$ ipython --no-banner

In [1]: import numpy as np

In [2]: from numpy import linalg as LA

In [3]: np.set_printoptions(precision=2, suppress=True, linewidth=100)

In [4]: W0 = np.load("a.npy")

In [5]: W0
Out[5]: 
array([[0, 7, 2, 2, 5, 7, 4, 2, 5, 8],
       [0, 0, 1, 2, 7, 7, 7, 7, 3, 1],
       [0, 0, 0, 5, 9, 3, 4, 9, 2, 4],
       [0, 0, 0, 0, 8, 6, 6, 4, 9, 4],
       [0, 0, 0, 0, 0, 5, 3, 7, 7, 7],
       [0, 0, 0, 0, 0, 0, 5, 0, 8, 2],
       [0, 0, 0, 0, 0, 0, 0, 9, 8, 6],
       [0, 0, 0, 0, 0, 0, 0, 0, 7, 8],
       [0, 0, 0, 0, 0, 0, 0, 0, 0, 7],
       [0, 0, 0, 0, 0, 0, 0, 0, 0, 0]])

In [6]: assert W0 == W0.T
ValueError: The truth value of an array with more than one element is ambiguous. Use a.any() or a.all()


In [7]: np.sort(np.abs(LA.eigvals(W0)))
Out[7]: array([0., 0., 0., 0., 0., 0., 0., 0., 0., 0.])

In [8]: W0 @ W0
Out[8]: 
array([[  0,   0,   7,  24,  83,  92, 119, 146, 180, 147],
       [  0,   0,   0,   5,  25,  50,  72, 129, 230, 194],
       [  0,   0,   0,   0,  40,  75,  72, 119, 227, 199],
       [  0,   0,   0,   0,   0,  40,  54, 110, 180, 199],
       [  0,   0,   0,   0,   0,   0,  25,  27, 113, 133],
       [  0,   0,   0,   0,   0,   0,   0,  45,  40,  86],
       [  0,   0,   0,   0,   0,   0,   0,   0,  63, 128],
       [  0,   0,   0,   0,   0,   0,   0,   0,   0,  49],
       [  0,   0,   0,   0,   0,   0,   0,   0,   0,   0],
       [  0,   0,   0,   0,   0,   0,   0,   0,   0,   0]])

In [9]: round(float(np.abs(LA.eigvals(W0)).max()), 2)
Out[9]: 0.0

In [10]: (W0 - W0.T) / 2
Out[10]: 
array([[ 0. ,  3.5,  1. ,  1. ,  2.5,  3.5,  2. ,  1. ,  2.5,  4. ],
       [-3.5,  0. ,  0.5,  1. ,  3.5,  3.5,  3.5,  3.5,  1.5,  0.5],
       [-1. , -0.5,  0. ,  2.5,  4.5,  1.5,  2. ,  4.5,  1. ,  2. ],
       [-1. , -1. , -2.5,  0. ,  4. ,  3. ,  3. ,  2. ,  4.5,  2. ],
       [-2.5, -3.5, -4.5, -4. ,  0. ,  2.5,  1.5,  3.5,  3.5,  3.5],
       [-3.5, -3.5, -1.5, -3. , -2.5,  0. ,  2.5,  0. ,  4. ,  1. ],
       [-2. , -3.5, -2. , -3. , -1.5, -2.5,  0. ,  4.5,  4. ,  3. ],
       [-1. , -3.5, -4.5, -2. , -3.5,  0. , -4.5,  0. ,  3.5,  4. ],
       [-2.5, -1.5, -1. , -4.5, -3.5, -4. , -4. , -3.5,  0. ,  3.5],
       [-4. , -0.5, -2. , -2. , -3.5, -1. , -3. , -4. , -3.5,  0. ]])

In [11]: LA.matrix_power(W0, 2)
Out[11]: 
array([[  0,   0,   7,  24,  83,  92, 119, 146, 180, 147],
       [  0,   0,   0,   5,  25,  50,  72, 129, 230, 194],
       [  0,   0,   0,   0,  40,  75,  72, 119, 227, 199],
       [  0,   0,   0,   0,   0,  40,  54, 110, 180, 199],
       [  0,   0,   0,   0,   0,   0,  25,  27, 113, 133],
       [  0,   0,   0,   0,   0,   0,   0,  45,  40,  86],
       [  0,   0,   0,   0,   0,   0,   0,   0,  63, 128],
       [  0,   0,   0,   0,   0,   0,   0,   0,   0,  49],
       [  0,   0,   0,   0,   0,   0,   0,   0,   0,   0],
       [  0,   0,   0,   0,   0,   0,   0,   0,   0,   0]])
